% ipython --no-banner

In [1]: import numpy as np

In [2]: from numpy import linalg as LA

In [3]: np.set_printoptions(precision=2, suppress=True, linewidth=200, floatmode="fixed")

In [4]: rnd = lambda a: np.round(a, 2) + 0

In [5]: rng = np.random.default_rng(404)

In [6]: arr = np.triu(rng.random((7, 7)) < 0.4, 1).astype(int)

In [7]: arr = arr + arr.T

In [8]: arr
Out[8]: 
array([[0, 0, 1, 0, 0, 1, 1],
       [0, 0, 1, 1, 0, 0, 0],
       [1, 1, 0, 1, 1, 0, 1],
       [0, 1, 1, 0, 0, 0, 1],
       [0, 0, 1, 0, 0, 0, 1],
       [1, 0, 0, 0, 0, 0, 0],
       [1, 0, 1, 1, 1, 0, 0]])

In [9]: np.allclose(arr, arr.T)
Out[9]: True

In [10]: rnd(np.sort(np.abs(LA.eigvals(arr))))
Out[10]: array([0.44, 0.52, 0.78, 1.04, 1.55, 2.11, 3.31])

In [11]: x = np.array([1, -3, 3, 3, -1, 1, 2])

In [12]: rhs = arr @ x

In [13]: rhs
Out[13]: array([6, 6, 2, 2, 5, 1, 6])

In [14]: rnd(LA.solve(arr, arr[:, 6]))
Out[14]: array([0.00, 0.00, 0.00, 0.00, 0.00, 0.00, 1.00])

In [15]: rnd(LA.solve(arr, rhs + arr[:, 2]))
Out[15]: array([ 1.00, -3.00,  4.00,  3.00, -1.00,  1.00,  2.00])

In [16]: rnd(LA.solve(arr, rhs))
Out[16]: array([ 1.00, -3.00,  3.00,  3.00, -1.00,  1.00,  2.00])

In [17]: M = np.array([[0, 2, 0, 0, 0, -1, -2],
    ...:     [2, 0, 3, -3, 0, -3, 2],
    ...:     [0, 1, 0, 0, 0, 0, 0],
    ...:     [0, 0, 1, 0, 2, 0, 0],
    ...:     [0, 3, 0, 0, 0, -2, 0],
    ...:     [0, 0, 1, 0, 0, 0, 0],
    ...:     [0, 0, 3, 0, 0, 0, 0],
    ...:     [0, -1, 2, 0, 0, 0, 0]])

In [18]: LA.inv(M)
LinAlgError: Last 2 dimensions of the array must be square


In [19]: rnd(np.trace(LA.pinv(M) @ M))
Out[19]: np.float64(6.0)

In [20]: LA.lstsq(M[:-1].T, M[-1])[2]
Out[20]: np.int32(6)

In [21]: np.allclose(M[:-1].T @ LA.lstsq(M[:-1].T, M[-1])[0], M[-1])
Out[21]: True

In [22]: rnd(M @ LA.pinv(M) @ M)
Out[22]: 
array([[ 0.00,  2.00,  0.00,  0.00,  0.00, -1.00, -2.00],
       [ 2.00,  0.00,  3.00, -3.00,  0.00, -3.00,  2.00],
       [ 0.00,  1.00,  0.00,  0.00,  0.00,  0.00,  0.00],
       [ 0.00,  0.00,  1.00,  0.00,  2.00,  0.00,  0.00],
       [ 0.00,  3.00,  0.00,  0.00,  0.00, -2.00,  0.00],
       [ 0.00,  0.00,  1.00,  0.00,  0.00,  0.00,  0.00],
       [ 0.00,  0.00,  3.00,  0.00,  0.00,  0.00,  0.00],
       [ 0.00, -1.00,  2.00,  0.00,  0.00,  0.00,  0.00]])

In [23]: np.unique(M.round(6), axis=0).shape
Out[23]: (8, 7)

In [24]: x = np.array([1, -3, 1, -2, 1, 3, -1])

In [25]: np.sign((M @ x).round(6))
Out[25]: array([-1,  0, -1,  1, -1,  1,  1,  1])

In [26]: (M @ x).argmax()
Out[26]: np.int64(7)

In [27]: LA.cond(M) > 100
Out[27]: np.True_

In [28]: [round(float(x), 2) for x in LA.svd(M, compute_uv=False)[:3]]
Out[28]: [6.42, 4.6, 3.12]

In [29]: np.argsort(-LA.norm(M, axis=0).round(6), kind="stable")[:3]
Out[29]: array([2, 1, 5])

In [30]: W0 = np.loadtxt("mat.csv", delimiter=",")

In [31]: W0
Out[31]: 
array([[ 0.00,  5.00,  4.00,  0.00,  0.00,  0.00,  0.00,  0.00,  0.00],
       [ 2.00,  2.00,  1.00,  0.00,  0.00,  0.00,  0.00,  0.00,  0.00],
       [ 1.00,  3.00,  5.00,  0.00,  0.00,  0.00,  0.00,  0.00,  0.00],
       [ 0.00,  0.00,  0.00,  0.00,  0.00, -2.00,  0.00, -2.00, -1.00],
       [ 0.00,  0.00,  0.00,  2.00, -2.00,  2.00,  2.00, -1.00,  0.00],
       [ 0.00,  0.00,  0.00,  2.00, -1.00, -1.00,  1.00,  2.00,  0.00],
       [ 0.00,  0.00,  0.00, -1.00,  2.00, -2.00,  2.00,  0.00,  0.00],
       [ 0.00,  0.00,  0.00, -1.00, -1.00,  2.00, -1.00, -2.00,  1.00],
       [ 0.00,  0.00,  0.00,  2.00, -2.00,  1.00,  1.00,  2.00,  2.00]])

In [32]: W0.sum(axis=1)
Out[32]: array([ 9.00,  5.00,  9.00, -5.00,  3.00,  3.00,  1.00, -2.00,  6.00])

In [33]: W0.sum(axis=0)
Out[33]: array([ 3.00, 10.00, 10.00,  4.00, -4.00,  0.00,  5.00, -1.00,  2.00])

In [34]: rnd(LA.norm(W0))
Out[34]: np.float64(12.85)

In [35]: rnd(LA.det(W0))
Out[35]: np.float64(1479.0)

In [36]: (W0 != 0).astype(int)
Out[36]: 
array([[0, 1, 1, 0, 0, 0, 0, 0, 0],
       [1, 1, 1, 0, 0, 0, 0, 0, 0],
       [1, 1, 1, 0, 0, 0, 0, 0, 0],
       [0, 0, 0, 0, 0, 1, 0, 1, 1],
       [0, 0, 0, 1, 1, 1, 1, 1, 0],
       [0, 0, 0, 1, 1, 1, 1, 1, 0],
       [0, 0, 0, 1, 1, 1, 1, 0, 0],
       [0, 0, 0, 1, 1, 1, 1, 1, 1],
       [0, 0, 0, 1, 1, 1, 1, 1, 1]])

In [37]: np.flatnonzero(LA.matrix_power((W0 != 0) + (W0.T != 0) + np.eye(9), 9)[2])
Out[37]: array([0, 1, 2])

In [38]: M2 = np.array([[4, -4, 0],
    ...:     [-4, 4, 4],
    ...:     [5, 4, -2],
    ...:     [2, 5, -3],
    ...:     [4, -5, -3],
    ...:     [3, 5, -1],
    ...:     [-2, 4, -1],
    ...:     [-5, 5, -2],
    ...:     [4, 4, 0]])

In [39]: np.vstack([W0, M2.T]).shape
Out[39]: (12, 9)

In [40]: M2.T @ W0.T
Out[40]: 
array([[  0.00,   5.00,  17.00,   0.00,   3.00, -15.00,  -4.00,  16.00,  -5.00],
       [ 36.00,   4.00,  28.00, -24.00,  33.00,  24.00, -17.00,   0.00,  47.00],
       [ 12.00,   6.00,   2.00,   6.00,  -2.00,  -7.00,  -3.00,   9.00,  -6.00]])

In [41]: LA.matrix_rank(np.vstack([W0, M2.T]))
Out[41]: np.int64(9)

In [42]: np.einsum("ij,ij->i", W0, W0)
Out[42]: array([41.00,  9.00, 35.00,  9.00, 17.00, 11.00, 13.00, 12.00, 18.00])

In [43]: np.einsum("ij->j", W0)
Out[43]: array([ 3.00, 10.00, 10.00,  4.00, -4.00,  0.00,  5.00, -1.00,  2.00])

In [44]: LA.matrix_rank(W0 @ M2)
Out[44]: np.int64(3)

In [45]: m1 = np.diag(np.array([-2, 1, -2, 0, -1, -2, 2, -2]))

In [46]: m1
Out[46]: 
array([[-2,  0,  0,  0,  0,  0,  0,  0],
       [ 0,  1,  0,  0,  0,  0,  0,  0],
       [ 0,  0, -2,  0,  0,  0,  0,  0],
       [ 0,  0,  0,  0,  0,  0,  0,  0],
       [ 0,  0,  0,  0, -1,  0,  0,  0],
       [ 0,  0,  0,  0,  0, -2,  0,  0],
       [ 0,  0,  0,  0,  0,  0,  2,  0],
       [ 0,  0,  0,  0,  0,  0,  0, -2]])

In [47]: [round(float(LA.det(m1[:i, :i])), 2) + 0 for i in range(1, 9)]
Out[47]: [-2.0, -2.0, 4.0, 0.0, 0.0, 0.0, 0.0, 0.0]

In [48]: blk = np.stack([m1, 5 * m1, m1[::-1]])

In [49]: np.einsum("bij,cij->bc", blk, blk)
Out[49]: 
array([[ 22, 110,   0],
       [110, 550,   0],
       [  0,   0,  22]])

In [50]: LA.matrix_rank(blk)
Out[50]: array([7, 7, 7])

In [51]: rnd(LA.det(blk))
Out[51]: array([0.00, 0.00, 0.00])

In [52]: rnd(LA.norm(blk, axis=(1, 2)))
Out[52]: array([ 4.69, 23.45,  4.69])

In [53]: blk.sum(axis=0)
Out[53]: 
array([[-12,   0,   0,   0,   0,   0,   0,  -2],
       [  0,   6,   0,   0,   0,   0,   2,   0],
       [  0,   0, -12,   0,   0,  -2,   0,   0],
       [  0,   0,   0,   0,  -1,   0,   0,   0],
       [  0,   0,   0,   0,  -6,   0,   0,   0],
       [  0,   0,  -2,   0,   0, -12,   0,   0],
       [  0,   1,   0,   0,   0,   0,  12,   0],
       [ -2,   0,   0,   0,   0,   0,   0, -12]])

In [54]: LA.matrix_rank(blk.reshape(3, -1))
Out[54]: np.int64(2)

In [55]: blk.shape
Out[55]: (3, 8, 8)

In [56]: (blk @ m1.T).shape
Out[56]: (3, 8, 8)

In [57]: Uu, s, VT = LA.svd(m1, full_matrices=False)

In [58]: Uu.T @ m1 @ VT.T
Out[58]: 
array([[2.00, 0.00, 0.00, 0.00, 0.00, 0.00, 0.00, 0.00],
       [0.00, 2.00, 0.00, 0.00, 0.00, 0.00, 0.00, 0.00],
       [0.00, 0.00, 2.00, 0.00, 0.00, 0.00, 0.00, 0.00],
       [0.00, 0.00, 0.00, 2.00, 0.00, 0.00, 0.00, 0.00],
       [0.00, 0.00, 0.00, 0.00, 2.00, 0.00, 0.00, 0.00],
       [0.00, 0.00, 0.00, 0.00, 0.00, 1.00, 0.00, 0.00],
       [0.00, 0.00, 0.00, 0.00, 0.00, 0.00, 1.00, 0.00],
       [0.00, 0.00, 0.00, 0.00, 0.00, 0.00, 0.00, 0.00]])

In [59]: s
Out[59]: array([2.00, 2.00, 2.00, 2.00, 2.00, 1.00, 1.00, 0.00])

In [60]: np.flatnonzero(LA.matrix_power((m1 != 0) + (m1.T != 0) + np.eye(8), 8)[0])
Out[60]: array([0])

In [61]: (m1 != 0).astype(int)
Out[61]: 
array([[1, 0, 0, 0, 0, 0, 0, 0],
       [0, 1, 0, 0, 0, 0, 0, 0],
       [0, 0, 1, 0, 0, 0, 0, 0],
       [0, 0, 0, 0, 0, 0, 0, 0],
       [0, 0, 0, 0, 1, 0, 0, 0],
       [0, 0, 0, 0, 0, 1, 0, 0],
       [0, 0, 0, 0, 0, 0, 1, 0],
       [0, 0, 0, 0, 0, 0, 0, 1]])

In [62]: rnd(np.sort(LA.eigvals(m1)))
Out[62]: array([-2.00, -2.00, -2.00, -2.00, -1.00,  0.00,  1.00,  2.00])

In [63]: np.prod(np.diag(m1)), rnd(LA.det(m1))
Out[63]: (np.int64(0), np.float64(0.0))

In [64]: [int(LA.matrix_rank(LA.matrix_power(m1, p))) for p in range(1, 9)]
Out[64]: [7, 7, 7, 7, 7, 7, 7, 7]

In [65]: C = np.array([[-6, 7, 7, 0, -3, -6, -1, 1],
    ...:     [-9, -7, 4, 9, -4, -8, -3, 4],
    ...:     [-4, 4, 0, -4, -4, -8, 2, -9],
    ...:     [4, -1, 5, 8, 7, 3, 7, 9],
    ...:     [2, 4, 4, -4, -2, 3, -1, 9],
    ...:     [-5, 2, -5, 3, 4, 3, -4, -8],
    ...:     [-5, -4, -8, -4, 7, 2, 5, -1],
    ...:     [9, 5, 4, 9, -6, 0, 2, 1]])

In [66]: A = (rng.random((29, 8)) < 0.25) @ C

In [67]: A
Out[67]: 
array([[-16,   3,   2,  17,  -2,  -9,  -1,  -3],
       [ -6,   7,   7,   0,  -3,  -6,  -1,   1],
       [  4,  -1,   5,   8,   7,   3,   7,   9],
       [ -5,  -4,  -8,  -4,   7,   2,   5,  -1],
       [ -3,   4,   7,  17,  -8,  -2,  -6,   6],
       [ -3,  -2,   4,  10,  -5,  -3,   3,  13],
       [ -1,   1,   0,  11,  11,   6,   3,   1],
       [ -5,  -4,  -8,  -4,   7,   2,   5,  -1],
       [-13,  -3,   4,   5,  -8, -16,  -1,  -5],
       [-10,  -2, -13,  -1,  11,   5,   1,  -9],
       [  0,   3,   5,   4,   3,  -5,   9,   0],
       [  0,   0,   0,   0,   0,   0,   0,   0],
       [  4,  -1,   5,   8,   7,   3,   7,   9],
       [-12,  -7,   0,   1,   1,  -3,   1,  12],
       [  0,   0,   0,   0,   0,   0,   0,   0],
       [ -6,   7,   7,   0,  -3,  -6,  -1,   1],
       [ -8,  15,  11,  -8,  -9, -11,   0,   1],
       [ -1,   1,   0,  11,  11,   6,   3,   1],
       [  4,  -1,   5,   8,   7,   3,   7,   9],
       [  0,  11,  -1,   8,  -6,  -5,   0, -16],
       [ -7,  -3,   8,   5,  -6,  -5,  -4,  13],
       [  4,   1,  -4,   5,   1,   2,   7,   0],
       [ -6,   7,   7,   0,  -3,  -6,  -1,   1],
       [ -5,  -4,  -8,  -4,   7,   2,   5,  -1],
       [ -8,  15,  11,  -8,  -9, -11,   0,   1],
       [ -5,  -4,  -8,  -4,   7,   2,   5,  -1],
       [ -3,   6,  -1,  -1,   2,   6,  -5,   1],
       [ -6,  10,  12,   4,   0, -11,   8,   1],
       [  0,   0,   0,   0,   0,   0,   0,   0]])

In [68]: G = np.cov(A, rowvar=False)

In [69]: rnd(np.corrcoef(A[:, 5], A[:, 4])[0, 1])
Out[69]: np.float64(0.81)

In [70]: rnd(A.std(axis=0))
Out[70]: array([5.06, 5.66, 6.28, 6.46, 6.20, 5.79, 3.91, 6.11])

In [71]: G.shape
Out[71]: (8, 8)

In [72]: np.argwhere(np.triu(np.abs(np.corrcoef(A.T)) > 0.8, 1))
Out[72]: array([[4, 5]])

In [73]: np.argsort(-A.std(axis=0).round(6), kind="stable")
Out[73]: array([3, 2, 4, 7, 5, 1, 0, 6])

In [74]: rnd(LA.eigvalsh(G)[::-1])
Out[74]: array([113.64,  62.03,  34.82,  32.85,  16.03,  10.62,   2.74,   0.01])
